In [1]: import numpy as np

In [2]: from numpy import linalg as LA

In [3]: np.set_printoptions(precision=2, suppress=True, linewidth=200)

In [4]: rd = lambda a: np.round(a, 2) + 0

In [5]: mat = np.load("data.npy")

In [6]: mat
Out[6]: 
array([[-1,  2,  4, -5,  3],
       [-1,  2, -3,  1, -1],
       [-3,  6, -5, -2,  1],
       [-5, 10, -3,  1, -5],
       [-5, 10, -3, -3, -1],
       [ 0,  0,  4, -2, -5],
       [-1,  2,  1, -5,  0],
       [-1,  2, -1,  5, -5],
       [-4,  8,  5, -1,  0],
       [-2,  4,  2,  4,  0],
       [ 4, -8,  5,  0, -3]])

In [7]: D = LA.norm(mat[:, None] - mat[None], axis=-1)

In [8]: LA.matrix_rank(D ** 2)
Out[8]: np.int64(6)

In [9]: rd(D[:5, :5])
Out[9]: 
array([[ 0.  , 10.05, 10.68, 15.13, 12.21],
       [10.05,  0.  ,  6.08,  9.8 ,  9.8 ],
       [10.68,  6.08,  0.  ,  8.31,  5.39],
       [15.13,  9.8 ,  8.31,  0.  ,  5.66],
       [12.21,  9.8 ,  5.39,  5.66,  0.  ]])

In [10]: np.flatnonzero(D[0] < D.mean() / 2)
Out[10]: array([0, 6])

In [11]: rd(LA.norm(mat, axis=1))
Out[11]: array([ 7.42,  4.  ,  8.66, 12.65, 12.  ,  6.71,  5.57,  7.48, 10.3 ,  6.32, 10.68])

In [12]: np.unravel_index(D.round(6).argmax(), D.shape)
Out[12]: (np.int64(4), np.int64(10))

In [13]: D[0].round(6).argsort(kind="stable")[:4]
Out[13]: array([0, 6, 8, 5])

In [14]: rd(D[0])
Out[14]: array([ 0.  , 10.05, 10.68, 15.13, 12.21,  8.83,  4.24, 13.75,  8.43,  9.95, 13.67])

In [15]: D.mean(axis=1).argmax()
Out[15]: np.int64(10)
